In [1]: import numpy as np

In [2]: import numpy.linalg as la

In [3]: np.set_printoptions(precision=2, suppress=True, linewidth=120)

In [4]: def rd(a):
   ...:     return np.round(a, 2) + 0
   ...: 

In [5]: E = np.load("test10.npy")

In [6]: print(E)
[[4.89 4.15 3.02 0.95 2.97 0.83]
 [5.06 3.88 2.8  0.93 3.02 0.94]
 [4.92 4.18 2.93 0.94 2.99 1.01]
 [5.05 4.07 2.94 1.03 3.02 0.96]
 [4.85 4.17 3.02 1.08 3.12 1.01]
 [4.86 4.13 3.03 0.92 3.06 1.08]
 [5.26 3.9  3.03 1.11 2.97 0.94]
 [5.04 4.07 3.07 1.03 3.02 0.97]
 [5.02 4.01 2.95 1.09 2.94 1.17]
 [3.03 4.91 3.13 5.19 2.93 2.01]
 [2.97 4.92 2.88 4.97 2.85 1.93]
 [2.97 4.85 2.93 5.07 3.07 2.03]
 [2.97 5.03 3.17 5.02 3.02 1.99]
 [3.03 4.97 3.03 5.1  3.04 2.16]
 [3.05 5.16 2.94 5.07 2.84 2.19]
 [3.11 5.04 3.05 5.04 3.08 2.04]
 [3.07 4.97 3.09 5.05 3.2  2.1 ]
 [3.16 5.02 3.04 4.96 2.97 2.07]]

In [7]: print(la.cond(E) > 100)
True

In [8]: print(rd(la.norm(E, 2) / la.norm(E)))
0.96

In [9]: [round(float(x), 2) for x in la.svd(E, compute_uv=False)[:3]]
Out[9]: [34.63, 9.59, 0.5]

In [10]: rd(np.abs(la.svd(E)[2][-1]))
Out[10]: array([0.1 , 0.27, 0.73, 0.13, 0.32, 0.51])

In [11]: cen = E - E.mean(axis=0)

In [12]: evecs = la.svd(cen)[2][:2]

In [13]: B = cen - cen @ evecs.T @ evecs

In [14]: rd(np.diag(evecs.T @ evecs))
Out[14]: array([0.53, 0.46, 0.01, 0.93, 0.01, 0.05])

In [15]: print(la.norm(B, axis=1).round(6).argmax())
14

In [16]: rd(np.cov(cen @ evecs.T, rowvar=False))
Out[16]: 
array([[5.87, 0.  ],
       [0.  , 0.01]])

In [17]: print(rd(la.norm(B) / la.norm(cen)))
0.07

In [18]: rd((cen @ evecs.T).std(axis=0))
Out[18]: array([2.36, 0.12])

In [19]: F = np.load("dump.npy")

In [20]: print(rd(F))
[[-0.11 -0.65 -0.54  0.06  0.51]
 [-0.67 -0.42  0.08 -0.17 -0.58]
 [ 0.34  0.1  -0.62 -0.59 -0.38]
 [ 0.56 -0.59  0.51 -0.28 -0.06]
 [ 0.34 -0.18 -0.24  0.74 -0.51]]

In [21]: # columns are unit length and at right angles

In [22]: Q, r_ = la.qr(F)

In [23]: rd(Q @ r_)
Out[23]: 
array([[-0.11, -0.65, -0.54,  0.06,  0.51],
       [-0.67, -0.42,  0.08, -0.17, -0.58],
       [ 0.34,  0.1 , -0.62, -0.59, -0.38],
       [ 0.56, -0.59,  0.51, -0.28, -0.06],
       [ 0.34, -0.18, -0.24,  0.74, -0.51]])

In [24]: rd(abs(r_[0, 0])), rd(la.norm(F[:, 0]))
Out[24]: (np.float64(1.0), np.float64(1.0))

In [25]: print(rd(r_))
[[1. 0. 0. 0. 0.]
 [0. 1. 0. 0. 0.]
 [0. 0. 1. 0. 0.]
 [0. 0. 0. 1. 0.]
 [0. 0. 0. 0. 1.]]

In [26]: rd(np.abs(np.diag(r_)))
Out[26]: array([1., 1., 1., 1., 1.])

In [27]: print(np.allclose(r_.T @ r_, F.T @ F))
True

In [28]: rd(Q)
Out[28]: 
array([[-0.11, -0.65, -0.54,  0.06,  0.51],
       [-0.67, -0.42,  0.08, -0.17, -0.58],
       [ 0.34,  0.1 , -0.62, -0.59, -0.38],
       [ 0.56, -0.59,  0.51, -0.28, -0.06],
       [ 0.34, -0.18, -0.24,  0.74, -0.51]])

In [29]: Q.shape, r_.shape
Out[29]: ((5, 5), (5, 5))

In [30]: r0 = np.array([-1, -4, -4, -4, -5])

In [31]: B = Q + np.outer(r0, np.eye(5)[1])

In [32]: print(la.matrix_rank(la.inv(B) - la.inv(Q), tol=1e-8))
1

In [33]: print(rd(la.det(B) / la.det(Q)), rd(1 + la.solve(Q, r0)[1]))
6.2 6.2

In [34]: data = np.load("sample1.npy")

In [35]: data
Out[35]: 
array([[ 3.12,  0.02,  0.07, -4.78,  1.68,  1.67,  4.78,  4.78,  4.82, -3.17],
       [-0.74,  0.04,  0.04,  1.06, -0.35, -0.34, -1.11, -1.04, -0.99,  0.67],
       [ 0.32,  0.06, -0.04, -0.43,  0.26,  0.16,  0.46,  0.43,  0.48, -0.33],
       [ 0.21,  0.02,  0.  , -0.34,  0.12,  0.21,  0.31,  0.28,  0.31, -0.17],
       [-1.6 ,  0.04,  0.09,  2.37, -0.76, -0.86, -2.31, -2.39, -2.31,  1.51],
       [-0.91,  0.02,  0.02,  1.43, -0.47, -0.49, -1.4 , -1.38, -1.35,  0.91],
       [-1.22, -0.07,  0.04,  1.86, -0.62, -0.61, -1.76, -1.85, -1.79,  1.21],
       [ 0.08,  0.03,  0.03, -0.05, -0.01,  0.01,  0.08,  0.07,  0.12, -0.08],
       [-1.51,  0.01, -0.04,  2.29, -0.79, -0.78, -2.27, -2.24, -2.29,  1.42],
       [-0.7 , -0.05,  0.03,  1.06, -0.43, -0.38, -1.06, -1.14, -1.05,  0.77],
       [-0.1 ,  0.01,  0.07,  0.19, -0.08, -0.01, -0.14, -0.13, -0.17,  0.07],
       [-0.9 , -0.02, -0.01,  1.4 , -0.5 , -0.54, -1.5 , -1.45, -1.51,  0.9 ],
       [ 3.18,  0.01,  0.03, -4.75,  1.55,  1.54,  4.78,  4.74,  4.75, -3.12],
       [-1.35, -0.03,  0.07,  2.06, -0.67, -0.65, -2.02, -2.11, -1.98,  1.34],
       [ 2.08,  0.  , -0.09, -3.15,  1.08,  1.06,  3.21,  3.2 ,  3.24, -2.1 ],
       [-3.05, -0.03, -0.05,  4.5 , -1.42, -1.48, -4.47, -4.5 , -4.53,  3.05],
       [-0.22, -0.04, -0.02,  0.38, -0.15, -0.21, -0.28, -0.37, -0.43,  0.26],
       [ 0.1 ,  0.  ,  0.05, -0.14,  0.01,  0.03,  0.15,  0.25,  0.18, -0.13],
       [-1.08, -0.06, -0.01,  1.48, -0.45, -0.45, -1.44, -1.51, -1.49,  0.93],
       [-0.12,  0.05, -0.06,  0.15, -0.07,  0.03, -0.13, -0.13, -0.19,  0.13],
       [-0.65,  0.03, -0.07,  0.96, -0.27, -0.23, -1.01, -0.91, -0.93,  0.61],
       [ 1.17,  0.04, -0.05, -1.66,  0.53,  0.54,  1.52,  1.65,  1.64, -1.12],
       [-0.26,  0.01, -0.05,  0.51, -0.1 , -0.17, -0.44, -0.39, -0.49,  0.3 ],
       [ 1.36,  0.06,  0.03, -2.03,  0.76,  0.69,  2.08,  2.1 ,  2.09, -1.43],
       [ 1.03,  0.  , -0.02, -1.74,  0.61,  0.53,  1.76,  1.71,  1.77, -1.18],
       [-2.49,  0.06,  0.01,  3.8 , -1.28, -1.23, -3.83, -3.89, -3.83,  2.51]])

In [36]: d = la.norm(data[:, None] - data[None], axis=-1)

In [37]: print(d.mean(axis=1).argmax())
0

In [38]: np.unravel_index(d.round(6).argmax(), d.shape)
Out[38]: (np.int64(0), np.int64(15))

In [39]: print(la.matrix_rank(d ** 2))
12

In [40]: B = data / la.norm(data, axis=1, keepdims=True)

In [41]: cov = B @ B.T

In [42]: rd(cov[14])
Out[42]: 
array([ 1.  , -1.  ,  0.99,  0.98, -1.  , -1.  , -1.  ,  0.91, -1.  , -1.  , -0.96, -1.  ,  1.  , -1.  ,  1.  , -1.  ,
       -0.98,  0.96, -1.  , -0.93, -1.  ,  1.  , -0.99,  1.  ,  1.  , -1.  ])

In [43]: rd(np.degrees(np.arccos(np.clip(cov[14, 4], -1, 1))))
Out[43]: np.float64(178.19)

In [44]: (cov - 2 * np.eye(26)).round(6).argmax(axis=1)
Out[44]: array([12,  5, 23,  0,  5,  4, 13, 17, 25,  6,  1,  8,  0,  6, 12, 25,  9, 23, 15, 20, 15, 12,  8,  0, 14, 15])

In [45]: rd(la.norm(B, axis=1))
Out[45]: array([1., 1., 1., 1., 1., 1., 1., 1., 1., 1., 1., 1., 1., 1., 1., 1., 1., 1., 1., 1., 1., 1., 1., 1., 1., 1.])

In [46]: proj = data @ la.solve(data.T @ data, data.T)

In [47]: rd(np.trace(proj))
Out[47]: np.float64(10.0)

In [48]: print(rd(np.diag(proj)))
[0.5  0.31 0.43 0.25 0.49 0.17 0.34 0.18 0.38 0.29 0.34 0.45 0.3  0.37 0.5  0.58 0.36 0.36 0.52 0.49 0.31 0.41 0.4
 0.29 0.5  0.47]

In [49]: rd(proj @ data[:, 4])
Out[49]: 
array([ 1.68, -0.35,  0.26,  0.12, -0.76, -0.47, -0.62, -0.01, -0.79, -0.43, -0.08, -0.5 ,  1.55, -0.67,  1.08, -1.42,
       -0.15,  0.01, -0.45, -0.07, -0.27,  0.53, -0.1 ,  0.76,  0.61, -1.28])

In [50]: K = np.loadtxt("arr.csv", delimiter=",")

In [51]: K
Out[51]: 
array([[ 0., 10.,  8., 14., 14.,  8.],
       [11.,  3.,  5., 10., 10.,  7.],
       [ 8., 11., 11.,  9., 12., 12.],
       [ 0.,  0.,  0.,  0.,  0.,  0.],
       [ 8.,  5., 12.,  9., 10.,  8.],
       [ 5., 11.,  4., 19., 15.,  7.],
       [ 8., 11.,  4., 11., 12., 12.],
       [ 8., 19., 11., 17., 20., 18.],
       [11., 11.,  5., 18., 18., 13.],
       [ 0.,  0.,  0.,  0.,  0.,  0.],
       [ 5.,  3.,  4., 11.,  7.,  1.],
       [10., 14.,  7., 15., 13., 12.],
       [ 2., 11., 10., 10.,  9.,  6.],
       [ 0.,  2.,  8.,  6.,  6.,  2.],
       [ 0.,  0.,  0.,  0.,  0.,  0.],
       [ 0.,  2.,  8.,  6.,  6.,  2.],
       [ 8.,  3.,  4.,  3.,  4.,  6.],
       [11., 19., 12., 24., 26., 19.],
       [ 5., 11., 11., 17., 15.,  7.],
       [ 0.,  0.,  0.,  0.,  0.,  0.],
       [ 2.,  3.,  3.,  4.,  1.,  0.],
       [ 0.,  0.,  0.,  0.,  0.,  0.],
       [ 0.,  0.,  0.,  0.,  0.,  0.],
       [ 2.,  3.,  3.,  4.,  1.,  0.],
       [ 8.,  3.,  4.,  3.,  4.,  6.],
       [ 2., 11., 10., 10.,  9.,  6.],
       [ 2.,  3.,  3.,  4.,  1.,  0.],
       [ 0.,  0.,  0.,  0.,  0.,  0.],
       [ 5.,  3.,  4., 11.,  7.,  1.],
       [11.,  3.,  5., 10., 10.,  7.],
       [ 2., 13., 18., 16., 15.,  8.],
       [ 8., 11., 11.,  9., 12., 12.],
       [10., 14., 14., 13., 13., 12.],
       [ 5.,  3.,  4., 11.,  7.,  1.],
       [ 0.,  8.,  0.,  8.,  8.,  6.],
       [ 2., 11., 10., 10.,  9.,  6.],
       [ 3., 10.,  9., 21., 20.,  9.],
       [ 5., 13., 19., 23., 21.,  9.],
       [ 0., 10.,  8., 14., 14.,  8.],
       [10.,  6.,  7.,  7.,  5.,  6.],
       [ 8.,  3.,  4.,  3.,  4.,  6.]])

In [52]: # row 9 repeats row 3

In [53]: cent = K[[18, 11]].astype(float)

In [54]: for _ in range(5):
    ...:     lab = la.norm(K[:, None] - cent, axis=-1).argmin(axis=1)
    ...:     cent = np.array([K[lab == j].mean(axis=0) for j in range(2)])
    ...: 

In [55]: lab
Out[55]: 
array([1, 0, 1, 0, 1, 1, 1, 1, 1, 0, 0, 1, 1, 0, 0, 0, 0, 1, 1, 0, 0, 0, 0, 0, 0, 1, 0, 0, 0, 0, 1, 1, 1, 0, 0, 1, 1,
       1, 1, 0, 0])

In [56]: np.bincount(lab)
Out[56]: array([22, 19])
